$ python -q
>>> import numpy as np
>>> import numpy.linalg as la
>>> np.set_printoptions(precision=1, suppress=True, linewidth=200)
>>> def rnd(a):
...     return np.round(a, 1) + 0
... 
>>> M = np.load("case13.npy")
>>> M
array([[-0.1,  0.3, -0.8, -0.1,  0.6,  1.7],
       [ 1.4,  1.1,  0.7, -1. , -3.5,  0.3],
       [ 1.3,  0. , -1.9,  0.9,  1.7,  1.6],
       [ 0.5,  0.6,  0.2, -0.5,  1.1,  1.7],
       [-0.4,  0.6,  0. ,  0.8,  1.3, -0.7],
       [-2.5,  0.2, -0.5,  0.3,  0.7, -1.5],
       [ 0.4,  1. , -1.7,  0. , -1.5, -0.2],
       [-1.7, -1.1, -1. ,  0.8, -0.7, -0.4],
       [ 0.4,  0.1, -3.2, -0.2,  2.2,  0.1],
       [-0.1, -1.1, -0.2, -1.2, -0.7, -0.9],
       [ 1.4, -0.4, -2.1, -0.1,  0.5, -0.3],
       [-0.8,  1.2,  0. , -0.2, -1.4,  0.2]])
>>> A2 = M / np.sqrt((M ** 2).mean(axis=1, keepdims=True))
>>> la.matrix_rank(M - M.mean(axis=1, keepdims=True))
np.int64(5)
>>> rnd(la.norm(A2, axis=1))
array([2.4, 2.4, 2.4, 2.4, 2.4, 2.4, 2.4, 2.4, 2.4, 2.4, 2.4, 2.4])
>>> Xc = M - M.mean(axis=0)
>>> vecs = la.svd(Xc)[2][:3]
>>> A2 = Xc - Xc @ vecs.T @ vecs
>>> rnd(np.diag(vecs.T @ vecs))
array([0.7, 0.1, 0.7, 0.1, 0.8, 0.6])
>>> K = np.load("x.npy")
>>> K
array([[  2.1,  -5. ,   2.1,   4. ,  -3.5,   1.4,  -0.1],
       [  4. ,  -8.7,   3.7,   6.5,  -7.1,   2.8,  -0.4],
       [ -1.7,   3.9,  -1.8,  -2.9,   3.7,  -1.3,   0.1],
       [  3.4,  -7.4,   3.4,   5.4,  -6. ,   2.3,  -0.5],
       [ -0.4,   1.1,  -0.3,  -1.4,   1.6,  -1.1,  -0.1],
       [ -1. ,   3.1,  -1.2,  -2.2,   1.9,  -1.2,   0.3],
       [ -0.6,   1.1,  -0.5,  -0.7,   0.6,  -0.8,  -0.4],
       [ -2.6,   5.2,  -2.3,  -4.3,   4.7,  -2.2,   0.4],
       [  4.9, -12.2,   5.1,   9.8, -10.6,   4.9,  -0.4],
       [  5.4, -12.9,   6.2,   9.7, -10.4,   4. ,  -0.9],
       [ -0.7,   1.5,  -0.4,  -1.5,   1.3,  -0.6,   0.4],
       [ -5.1,  11.7,  -4.6,  -8.6,   9.4,  -4.5,   0.8],
       [ -2.8,   6.9,  -3. ,  -5.3,   5.9,  -2.2,   0.5],
       [ -5. ,  11.3,  -4.8,  -8.9,  10.1,  -4.4,   0.7],
       [ -2.1,   5.4,  -2.1,  -4.6,   4.6,  -2.4,   0. ],
       [  4. , -10.3,   3.9,   7.6,  -8.2,   3.5,  -0.3],
       [  0.9,  -1.9,   0.6,   1.3,  -0.7,   0.4,   0. ],
       [  3. ,  -7.1,   3.2,   5.8,  -5.9,   1.9,  -0.4],
       [ -2.8,   7.5,  -3. ,  -5.1,   5.8,  -2.6,   0.7],
       [  2.9,  -7.2,   3.2,   5.6,  -5.7,   2.3,  -0.4],
       [  0.3,   0.5,  -0.8,  -1.4,   1.2,  -0.4,   0. ],
       [ -2.1,   6.4,  -1.6,  -4.6,   4.2,  -1.7,  -0.1],
       [ -1.4,   2.8,  -1.5,  -2.6,   2.5,  -0.9,   0.2],
       [  2.4,  -4.8,   2.2,   3.9,  -3.4,   1.2,  -0.3],
       [ -4.5,  10. ,  -4.2,  -8.2,   8.5,  -3.1,   0.9],
       [ -2.8,   6.9,  -3.5,  -5.4,   5.9,  -2.4,   0.1],
       [ -1.1,   1.2,  -0.6,  -1.2,   1.3,  -0.8,   0.6],
       [  1.3,  -2.9,   1.5,   2.2,  -2.4,   0.7,  -0.5],
       [  0.9,  -1.4,   0.1,   1.2,  -1.3,   0.1,   0.1],
       [  1.9,  -4.1,   1.6,   3.3,  -3.4,   1.3,  -0.3],
       [  4.7, -10.9,   4.7,   8.6,  -9.2,   4. ,  -0.5],
       [ -4.6,  11.2,  -5. ,  -8.4,   9.6,  -4. ,   1.2],
       [  2.3,  -5. ,   2.1,   4.5,  -4.4,   1.6,  -0.1],
       [ -2.4,   5.4,  -2.6,  -4.2,   5.5,  -2.2,   0.6],
       [  2.3,  -5.6,   2.4,   4.4,  -4.9,   2.3,  -0.5],
       [  2.8,  -5.1,   2. ,   4.4,  -5. ,   2.3,  -0.1],
       [ -4.9,   9.5,  -4.6,  -8.2,   8.4,  -3.4,   0.4],
       [ -1.6,   4.2,  -1.3,  -2.6,   3.7,  -1. ,   0.8],
       [ -1.9,   4.2,  -1.6,  -3.4,   3.6,  -1.8,   0.1],
       [ -3.2,   8.6,  -3.8,  -6.8,   7.2,  -2.5,   0.5],
       [ -0.2,   1.1,  -0.4,  -1.3,   1.5,  -0.6,  -0.2],
       [  0.6,  -1.7,   0.4,   1.2,  -1.4,   0.4,   0. ]])
>>> U, sigma, VT = la.svd(K)
>>> np.argmax(sigma[:-1] / (sigma[1:] + 1e-6)) + 1
np.int64(1)
>>> rnd(sigma)
array([73.8,  2.5,  2.2,  1.9,  1.8,  1.5,  1.1])
>>> A2 = U[:, :1] @ np.diag(sigma[:1]) @ VT[:1]
>>> print(rnd(la.norm(K - A2, 2)), rnd(sigma[1]))
2.5 2.5
>>> cent = K[[28, 33]].astype(float)
>>> for _ in range(6):
...     lab = la.norm(K[:, None] - cent, axis=-1).argmin(axis=1)
...     cent = np.array([K[lab == j].mean(axis=0) for j in range(2)])
... 
>>> print(lab)
[0 0 1 0 1 1 1 1 0 0 1 1 1 1 1 0 0 0 1 0 1 1 1 0 1 1 1 0 0 0 0 1 0 1 0 0 1 1 1 1 1 0]
>>> rnd(cent)
array([[ 2.8, -6.3,  2.7,  5. , -5.2,  2.1, -0.3],
       [-2.3,  5.4, -2.3, -4.3,  4.7, -2. ,  0.4]])
>>> print(np.bincount(lab))
[18 24]
>>> print(rnd(cent[1] - cent[0]))
[-5.1 11.8 -5.  -9.3  9.9 -4.1  0.7]
>>> A2 = np.array([[2, 1, -5],
...     [4, 0, 2],
...     [-4, -1, 1],
...     [0, 1, 0],
...     [-3, 5, -4],
...     [5, -3, -3],
...     [-4, -4, -5]])
>>> print(la.matrix_rank(np.vstack([K, A2.T])))
7
>>> x0 = np.array([4, 3, 5, 5, 2, 2, 3])
>>> rhs = K @ x0
>>> print(rnd(la.lstsq(K, rhs)[0]))
[4. 3. 5. 5. 2. 2. 3.]
>>> rnd(la.pinv(K) @ K)
array([[1., 0., 0., 0., 0., 0., 0.],
       [0., 1., 0., 0., 0., 0., 0.],
       [0., 0., 1., 0., 0., 0., 0.],
       [0., 0., 0., 1., 0., 0., 0.],
       [0., 0., 0., 0., 1., 0., 0.],
       [0., 0., 0., 0., 0., 1., 0.],
       [0., 0., 0., 0., 0., 0., 1.]])
>>> rng = np.random.default_rng(3126)
>>> rhs = rhs + 0.1 * rng.normal(size=42)
>>> rnd(rhs)
array([ 19.7,  31.1, -13.6,  26.5,  -6.2,  -9.5,  -6.7, -21.3,  45. ,  47. ,  -5.2, -39. , -23.1, -41.1, -21.3,  32.6,   6.9,  26.5, -20.6,  26.1,  -6.8, -15.4, -13.8,  20.4, -36.6, -27.7,  -7. ,
        10. ,   3.9,  14.7,  40.7, -37.1,  21.2, -19. ,  19.7,  22.3, -43.9,  -5.6, -16.1, -29. ,  -4.8,   3.4])
>>> b, *_ = la.lstsq(K, rhs)
>>> [round(float(la.norm(la.solve(K.T @ K + lam * np.eye(7), K.T @ rhs))), 2) for lam in (0, 1, 10, 100)]
[9.56, 7.47, 3.2, 2.13]
>>> X = np.load("dump.npy")
>>> X
array([[ 0,  0,  5,  2, -2,  3,  4,  1,  0, -3, -4, -4],
       [ 0,  0,  1, -3, -4,  2, -5,  5, -2, -3,  3,  3],
       [ 0,  0,  0,  3, -1,  1,  1, -3, -2, -2, -4, -5],
       [ 0,  0,  0,  0,  5,  5, -2, -5, -1,  3, -4,  5],
       [ 0,  0,  0,  0,  0,  0,  0, -2,  3,  5,  4,  3],
       [ 0,  0,  0,  0,  0,  0, -3, -5,  0,  2, -4, -5],
       [ 0,  0,  0,  0,  0,  0,  0, -3,  0, -1, -1, -2],
       [ 0,  0,  0,  0,  0,  0,  0,  0,  4,  5,  0,  3],
       [ 0,  0,  0,  0,  0,  0,  0,  0,  0, -2, -5, -2],
       [ 0,  0,  0,  0,  0,  0,  0,  0,  0,  0,  0,  4],
       [ 0,  0,  0,  0,  0,  0,  0,  0,  0,  0,  0, -3],
       [ 0,  0,  0,  0,  0,  0,  0,  0,  0,  0,  0,  0]])
>>> t = np.radians(135)
>>> Rm = np.eye(12)
>>> Rm[8, 8] = Rm[11, 11] = np.cos(t)
>>> Rm[8, 11], Rm[11, 8] = -np.sin(t), np.sin(t)
>>> rnd(Rm)
array([[ 1. ,  0. ,  0. ,  0. ,  0. ,  0. ,  0. ,  0. ,  0. ,  0. ,  0. ,  0. ],
       [ 0. ,  1. ,  0. ,  0. ,  0. ,  0. ,  0. ,  0. ,  0. ,  0. ,  0. ,  0. ],
       [ 0. ,  0. ,  1. ,  0. ,  0. ,  0. ,  0. ,  0. ,  0. ,  0. ,  0. ,  0. ],
       [ 0. ,  0. ,  0. ,  1. ,  0. ,  0. ,  0. ,  0. ,  0. ,  0. ,  0. ,  0. ],
       [ 0. ,  0. ,  0. ,  0. ,  1. ,  0. ,  0. ,  0. ,  0. ,  0. ,  0. ,  0. ],
       [ 0. ,  0. ,  0. ,  0. ,  0. ,  1. ,  0. ,  0. ,  0. ,  0. ,  0. ,  0. ],
       [ 0. ,  0. ,  0. ,  0. ,  0. ,  0. ,  1. ,  0. ,  0. ,  0. ,  0. ,  0. ],
       [ 0. ,  0. ,  0. ,  0. ,  0. ,  0. ,  0. ,  1. ,  0. ,  0. ,  0. ,  0. ],
       [ 0. ,  0. ,  0. ,  0. ,  0. ,  0. ,  0. ,  0. , -0.7,  0. ,  0. , -0.7],
       [ 0. ,  0. ,  0. ,  0. ,  0. ,  0. ,  0. ,  0. ,  0. ,  1. ,  0. ,  0. ],
       [ 0. ,  0. ,  0. ,  0. ,  0. ,  0. ,  0. ,  0. ,  0. ,  0. ,  1. ,  0. ],
       [ 0. ,  0. ,  0. ,  0. ,  0. ,  0. ,  0. ,  0. ,  0.7,  0. ,  0. , -0.7]])
>>> A2 = X @ Rm.T
>>> rnd(np.abs(A2 - X).max(axis=0))
array([0. , 0. , 0. , 0. , 0. , 0. , 0. , 0. , 8.9, 0. , 0. , 9.2])
>>> np.allclose(X @ X.T, A2 @ A2.T)
True
>>> print(np.allclose(la.norm(X, axis=1), la.norm(A2, axis=1)))
True
>>> la.cond(X) > 100
np.True_
>>> [round(float(x), 1) for x in la.svd(X, compute_uv=False)[:3]]
[16.2, 13.9, 9.5]
>>> la.matrix_rank(X, rtol=0.1)
np.int64(8)
>>> E = np.load("w.npy")
>>> rnd(E)
array([[  5.8, -11.5,   0.1,  -3.9,  21.1,  15.4,   4.1,   9.5,   9.6,   9.7],
       [  5.5, -10.8,   0.3,  -3.8,  19.7,  14.5,   4.1,   8.7,   8.9,   9.3],
       [  4.7,  -9.2,   0.6,  -3.6,  16.6,  12.5,   4.2,   7.1,   7.4,   8.4],
       [  4.7,  -9. ,   0.7,  -3.6,  16.3,  12.3,   4.2,   7. ,   7.3,   8.3],
       [  4.1,  -7.8,   0.9,  -3.4,  13.8,  10.6,   4.3,   5.7,   6.1,   7.5],
       [  2. ,  -3.7,   1.2,  -2.6,   6.2,   5.4,   3.7,   2.2,   2.5,   4.6],
       [  1.9,  -3.5,   1.2,  -2.5,   5.7,   5. ,   3.7,   2. ,   2.2,   4.4],
       [  1.8,  -3.4,   1.2,  -2.5,   5.5,   4.9,   3.6,   1.9,   2.1,   4.2],
       [  1. ,  -2.1,   1. ,  -2. ,   3.1,   3.1,   3. ,   1. ,   1.1,   3.1],
       [  0.3,  -0.9,   0.7,  -1.4,   1. ,   1.4,   2.1,   0.4,   0.2,   1.7],
       [  0.3,  -0.9,   0.6,  -1.4,   1. ,   1.3,   2.1,   0.4,   0.1,   1.7],
       [  0.3,  -0.8,   0.6,  -1.4,   1. ,   1.3,   2. ,   0.4,   0.1,   1.7],
       [ -0.1,  -0.2,   0.2,  -0.8,   0. ,   0.3,   1. ,   0.2,  -0.2,   0.7],
       [ -0.1,  -0.1,   0.1,  -0.5,  -0.1,   0.2,   0.7,   0.2,  -0.2,   0.4],
       [ -0.1,  -0.1,   0.1,  -0.5,  -0.1,   0.1,   0.5,   0.1,  -0.2,   0.3],
       [ -0.1,   0. ,   0.1,  -0.3,  -0.1,   0.1,   0.4,   0.1,  -0.1,   0.2],
       [ -0.1,   0. ,   0. ,  -0.1,  -0.1,   0. ,   0.2,   0.1,  -0.1,   0.1],
       [  0. ,   0. ,   0. ,  -0.1,   0. ,   0. ,   0.1,   0. ,   0. ,   0. ],
       [  0.6,  -0.1,   0.3,   0.7,   0.5,   0.2,  -0.4,  -0.6,   0.4,  -0.1],
       [  0.6,  -0.1,   0.3,   0.7,   0.5,   0.2,  -0.4,  -0.6,   0.4,  -0.1],
       [  0.8,  -0.1,   0.5,   0.9,   0.6,   0.3,  -0.4,  -1. ,   0.5,  -0.1],
       [  0.9,  -0.1,   0.5,   0.9,   0.7,   0.3,  -0.4,  -1. ,   0.6,   0. ],
       [  1. ,  -0.1,   0.6,   1. ,   0.8,   0.4,  -0.4,  -1.3,   0.6,   0. ],
       [  1.2,  -0.1,   0.8,   1.1,   0.8,   0.4,  -0.3,  -1.5,   0.7,   0.1],
       [  1.9,  -0.1,   1.5,   1.5,   1. ,   0.7,   0. ,  -2.7,   0.9,   0.4],
       [  2.4,  -0.1,   2.2,   1.7,   1.1,   0.9,   0.4,  -3.7,   1. ,   0.6],
       [  3. ,   0. ,   2.9,   2. ,   1. ,   1. ,   1. ,  -4.9,   1. ,   1. ],
       [  3.2,   0. ,   3.3,   2.1,   0.9,   1. ,   1.2,  -5.5,   1. ,   1.1],
       [  3.3,   0.1,   3.4,   2.1,   0.9,   1.1,   1.3,  -5.6,   1. ,   1.2],
       [  3.4,   0.1,   3.6,   2.2,   0.9,   1.1,   1.5,  -6. ,   1. ,   1.3],
       [  3.6,   0.1,   3.9,   2.2,   0.8,   1.1,   1.6,  -6.4,   1. ,   1.4],
       [  3.7,   0.2,   4. ,   2.3,   0.8,   1.1,   1.8,  -6.6,   1. ,   1.4],
       [  3.9,   0.2,   4.3,   2.3,   0.7,   1.1,   2. ,  -7.1,   0.9,   1.6],
       [  4.4,   0.4,   5. ,   2.5,   0.5,   1.2,   2.6,  -8.2,   0.9,   1.9],
       [  4.7,   0.5,   5.7,   2.6,   0.3,   1.2,   3. ,  -9.2,   0.8,   2.1],
       [  5.8,   1. ,   7.5,   2.9,  -0.6,   1.1,   4.6, -12.2,   0.5,   2.9],
       [  6. ,   1.1,   7.9,   3. ,  -0.7,   1.1,   4.9, -12.7,   0.4,   3. ],
       [  6.1,   1.2,   8. ,   3. ,  -0.8,   1.1,   5. , -13. ,   0.3,   3.1],
       [  6.3,   1.3,   8.4,   3.1,  -1. ,   1.1,   5.3, -13.6,   0.3,   3.2],
       [  6.8,   1.6,   9.4,   3.2,  -1.6,   1. ,   6.2, -15.2,   0. ,   3.6],
       [  7.2,   1.8,  10.1,   3.3,  -2. ,   0.9,   6.8, -16.3,  -0.2,   3.8],
       [  9.1,   3.2,  13.9,   3.8,  -4.5,   0.4,  10.2, -22.6,  -1.3,   5.3]])
>>> G = np.cov(E, rowvar=False)
>>> rnd(np.corrcoef(E[:, 3], E[:, 4])[0, 1])
np.float64(-0.8)
>>> np.argsort(-E.std(axis=0).round(6), kind="stable")
array([7, 4, 5, 1, 2, 9, 8, 0, 6, 3])
>>> print(G.shape)
(10, 10)
>>> np.argwhere(np.triu(np.abs(np.corrcoef(E.T)) > 0.8, 1))
array([[0, 2],
       [0, 6],
       [1, 3],
       [1, 4],
       [1, 5],
       [1, 8],
       [2, 7],
       [3, 7],
       [4, 5],
       [4, 8],
       [4, 9],
       [5, 8],
       [5, 9],
       [8, 9]])
>>> print(rnd(E.std(axis=0)))
[2.4 3.4 3.4 2.3 5.8 4.1 2.3 6.9 2.5 2.7]
